$ python -q
>>> import numpy as np
>>> np.set_printoptions(precision=1, suppress=True, linewidth=100)
>>> E = np.array([[2, -1, 0, 1], [-2, 0, -2, -2], [-2, 2, 1, -2]])
>>> E[:, 3] = 2 * E[:, 0]
>>> E
array([[ 2, -1,  0,  4],
       [-2,  0, -2, -4],
       [-2,  2,  1, -4]])
>>> B = np.array([[0, 1, 2], [-1, 0, 1], [-1, -1, 0], [0, 2, -1]])
>>> print(B.T @ E.T)
[[  1   2  -3]
 [ 10  -8 -11]
 [ -1   0   2]]
>>> np.einsum("ik,kj->ij", E, B)
array([[  1,  10,  -1],
       [  2,  -8,   0],
       [ -3, -11,   2]])
>>> np.linalg.matrix_rank(np.vstack([E, B.T]))
np.int64(4)
>>> np.einsum("ij,ij->i", E, E)
array([21, 24, 25])
>>> print(np.linalg.cond(E) > 100)
False
>>> B = np.array([[0, 0], [1, 0]])
>>> Z = np.kron(B, E)
>>> Z
array([[ 0,  0,  0,  0,  0,  0,  0,  0],
       [ 0,  0,  0,  0,  0,  0,  0,  0],
       [ 0,  0,  0,  0,  0,  0,  0,  0],
       [ 2, -1,  0,  4,  0,  0,  0,  0],
       [-2,  0, -2, -4,  0,  0,  0,  0],
       [-2,  2,  1, -4,  0,  0,  0,  0]])
>>> U, sv, VT = np.linalg.svd(Z)
>>> vecs = VT[:(sv > 1e-8).sum()]
>>> rng = np.random.default_rng(71)
>>> vec = Z[5] + -2 * Z[0] + rng.integers(2) * np.eye(8)[4]
>>> vec
array([-2.,  2.,  1., -4.,  1.,  0.,  0.,  0.])
>>> print(np.linalg.matrix_rank(np.vstack([Z, vec])))
4
>>> G = E.T @ E
>>> np.trace(G), (E ** 2).sum()
(np.int64(70), np.int64(70))
>>> np.linalg.matrix_rank(G)
np.int64(3)
>>> np.diag(G)
array([12,  5,  5, 48])
>>> print((E @ E.T).shape)
(3, 3)
>>> J = np.load("run10.npy")
>>> print(J)
[[0 0 0 2]
 [0 0 8 3]
 [0 0 0 3]
 [0 0 0 0]]
>>> # triangular, det is the product of the diagonal
>>> np.linalg.matrix_power(J - np.diag(np.diag(J)), 4)
array([[0, 0, 0, 0],
       [0, 0, 0, 0],
       [0, 0, 0, 0],
       [0, 0, 0, 0]])
